$ python -q
>>> import numpy as np
>>> np.set_printoptions(precision=3, suppress=True, linewidth=140, sign=" ")
>>> def rnd(a):
...     return np.round(a, 3) + 0
... 
>>> K = np.loadtxt("run4.csv", delimiter=",")
>>> K
array([[ 0.,  0.,  0.],
       [ 2.,  0.,  0.],
       [ 1.,  3.,  1.]])
>>> # triangular
>>> x = np.array([3, 1, 3])
>>> K @ np.ones(3)
array([ 0.,  2.,  5.])
>>> np.sign((K @ x).round(6))
array([ 0.,  1.,  1.])
>>> (K * x).sum(axis=1)
array([ 0.,  6.,  9.])
>>> np.einsum("ij,j->i", K, x)
array([ 0.,  6.,  9.])
>>> A2 = np.array([[2, 0, 0], [2, 0, 2], [0, 1, 1]])
>>> C = np.array([[9]])
>>> arr = np.block([[A2, np.array([[2], [3], [1]])], [np.zeros((1, 3)), C]])
>>> arr
array([[ 2.,  0.,  0.,  2.],
       [ 2.,  0.,  2.,  3.],
       [ 0.,  1.,  1.,  1.],
       [ 0.,  0.,  0.,  9.]])
>>> O, evecs = np.linalg.qr(arr[:, :2])[0], np.linalg.qr(arr[:, 2:])[0]
>>> sv = np.linalg.svd(O.T @ evecs, compute_uv=False)
>>> rnd(np.linalg.norm(O @ O.T - evecs @ evecs.T, 2))
np.float64(0.991)
>>> rnd(np.degrees(np.arccos(sv.clip(0, 1))))
array([ 38.466,  82.457])
>>> rng = np.random.default_rng(916534)
>>> idx = rng.permutation(4)
>>> idx
array([ 0,  3,  1,  2])
>>> A2 = arr[idx][:, idx]
>>> rnd(np.linalg.det(A2)), rnd(np.linalg.det(arr[idx]))
(np.float64(-36.0), np.float64(-36.0))
>>> np.diag(A2)
array([ 2.,  9.,  0.,  1.])
>>> F = np.load("a.npy")
>>> F
array([[-10.336,  -7.123,   2.264],
       [ 18.071,  -8.598,   5.532],
       [ -4.755,  15.761,  -1.478],
       [ -8.907,   5.241,  -1.46 ],
       [ -9.648,   2.458,  -3.509],
       [  1.675,   2.625,  -3.113],
       [ -0.896,  34.33 ,  -1.189],
       [  7.834,   8.453,  -2.054],
       [  9.526, -12.99 ,   6.362],
       [ 15.005,   8.897,   3.376],
       [  0.495,   6.622,  -0.204],
       [  2.145, -45.615,  -3.574],
       [ -1.862,  33.369,  -8.215],
       [  9.168,  -3.997,  -1.133],
       [ 22.713, -23.39 ,  -2.172],
       [ -8.582,  13.608,  -6.354],
       [  9.1  , -33.61 ,   1.305],
       [ -2.467,  -0.533,  -2.922],
       [-19.321, -18.97 ,  -1.206],
       [ 10.219,  -6.909,  -6.583],
       [ -5.61 , -13.831,  -6.184]])
>>> A2 = np.c_[F[:, :2] @ np.array([[3, 0], [5, 0]]), np.array([5, 0, 2, 1, 1, 3, 4, 3, 1, 2, 4, 5, 2, 5, 2, 1, 1, 2, 5, 0, 0])]
>>> rnd(A2)
array([[ -66.623,    0.   ,    5.   ],
       [  11.223,    0.   ,    0.   ],
       [  64.54 ,    0.   ,    2.   ],
       [  -0.516,    0.   ,    1.   ],
       [ -16.654,    0.   ,    1.   ],
       [  18.15 ,    0.   ,    3.   ],
       [ 168.962,    0.   ,    4.   ],
       [  65.767,    0.   ,    3.   ],
       [ -36.372,    0.   ,    1.   ],
       [  89.5  ,    0.   ,    2.   ],
       [  34.595,    0.   ,    4.   ],
       [-221.64 ,    0.   ,    5.   ],
       [ 161.259,    0.   ,    2.   ],
       [   7.519,    0.   ,    5.   ],
       [ -48.811,    0.   ,    2.   ],
       [  42.294,    0.   ,    1.   ],
       [-140.75 ,    0.   ,    1.   ],
       [ -10.066,    0.   ,    2.   ],
       [-152.813,    0.   ,    5.   ],
       [  -3.888,    0.   ,    0.   ],
       [ -85.985,    0.   ,    0.   ]])
>>> rnd(np.linalg.norm(np.linalg.qr(F)[0].T @ A2, axis=0) ** 2 / ((A2 ** 2).sum(axis=0) + 1e-12))
array([ 1. ,  0. ,  0.1])
>>> np.linalg.matrix_rank(np.c_[F, A2])
np.int64(4)
>>> rnd(np.linalg.lstsq(F, A2[:, 0])[0])
array([ 3.,  5.,  0.])
>>> Xs = F - F.mean(axis=0)
>>> evecs = np.linalg.svd(Xs)[2][:2]
>>> A2 = Xs - Xs @ evecs.T @ evecs
>>> rnd(np.linalg.norm(A2) / np.linalg.norm(Xs))
np.float64(0.155)
>>> rnd((Xs @ evecs.T).std(axis=0))
array([ 19.14 ,  10.053])
>>> rnd(np.cov(Xs @ evecs.T, rowvar=False))
array([[ 384.674,    0.   ],
       [   0.   ,  106.106]])
>>> x = np.array([1, 2, 2])
>>> rhs = F @ x
>>> rnd(np.linalg.solve(F.T @ F, F.T @ rhs))
array([ 1.,  2.,  2.])
>>> rhs = rhs + 0.1 * rng.normal(size=21)
>>> rnd(rhs)
array([-20.164,  11.941,  23.849,  -1.246, -11.643,   0.562,  65.366,  20.568,  -3.682,  39.47 ,  13.421, -96.146,  48.227,  -1.18 ,
       -28.515,   6.087, -55.411,  -9.491, -59.593, -16.941, -45.764])
>>> coef, *_ = np.linalg.lstsq(F, rhs)
>>> coef.round()
array([ 1.,  2.,  2.])
>>> [round(float(np.linalg.norm(np.linalg.solve(F.T @ F + lam * np.eye(3), F.T @ rhs))), 2) for lam in (0, 1, 10, 100)]
[3.0, 3.0, 2.96, 2.67]
>>> Uu, sv, vt = np.linalg.svd(K)
>>> evecs = vt[:(sv > 1e-8).sum()]
>>> x = K[0] + -1 * K[2] + rng.integers(2) * np.eye(3)[1]
>>> x
array([-1., -3., -1.])
>>> rnd(np.diag(evecs.T @ evecs))
array([ 1. ,  0.9,  0.1])
>>> np.allclose(evecs.T @ evecs @ x, x)
True
>>> rnd(evecs.T @ evecs)
array([[ 1. ,  0. ,  0. ],
       [ 0. ,  0.9,  0.3],
       [ 0. ,  0.3,  0.1]])
>>> Xs = (F - F.mean(axis=0)) / F.std(axis=0)
>>> Xs.std(axis=0)
array([ 1.,  1.,  1.])
>>> np.argwhere(np.abs(Xs) > 2)
array([[  8,   2],
       [ 11,   1],
       [ 14,   0],
       [ 18,   0]])
>>> coef = np.linalg.lstsq(np.delete(Xs, 1, axis=1), Xs[:, 1])[0]
>>> rnd(coef)
array([-0.156, -0.163])
>>> np.abs(coef).argmax()
np.int64(1)
>>> rnd(1 - np.var(Xs[:, 1] - np.delete(Xs, 1, axis=1) @ coef))
np.float64(0.069)
>>> m1 = np.load("m.npy")
>>> m1
array([[ 1, -2,  4, -8],
       [ 1, -1,  1, -1],
       [ 1,  0,  0,  0]])
>>> A2 = m1 / np.linalg.norm(m1, axis=1, keepdims=True)
>>> cov = A2 @ A2.T
>>> rnd(np.degrees(np.arccos(np.clip(cov[2, 0], -1, 1))))
np.float64(83.773)
>>> (np.abs(cov) > 0.9).astype(int)
array([[ 1,  0,  0],
       [ 0,  1,  0],
       [ 0,  0,  1]])
>>> (cov - 2 * np.eye(3)).round(6).argmax(axis=1)
array([ 1,  0,  1])
>>> rnd(cov[2])
array([ 0.108,  0.5  ,  1.   ])
>>> idx = rng.integers(0, 2, 4)
>>> E = np.array([[3, 5, 2, 4], [1, 0, 2, 4], [4, 5, 5, 2], [2, 5, 3, 5]]) * (idx[:, None] == idx)
>>> E
array([[ 3,  5,  2,  4],
       [ 1,  0,  2,  4],
       [ 4,  5,  5,  2],
       [ 2,  5,  3,  5]])
>>> rnd(np.linalg.eigvals(E))
array([12.802+0.j   ,  1.451+1.102j,  1.451-1.102j, -2.705+0.j   ])
>>> rnd(np.linalg.det(E.T))
np.float64(-115.0)
>>> rnd(np.linalg.det(E[::-1]))
np.float64(-115.0)
>>> np.einsum("ii->", E)
np.int64(13)
>>> rnd(np.linalg.eigvals(E).sum().real)
np.float64(13.0)
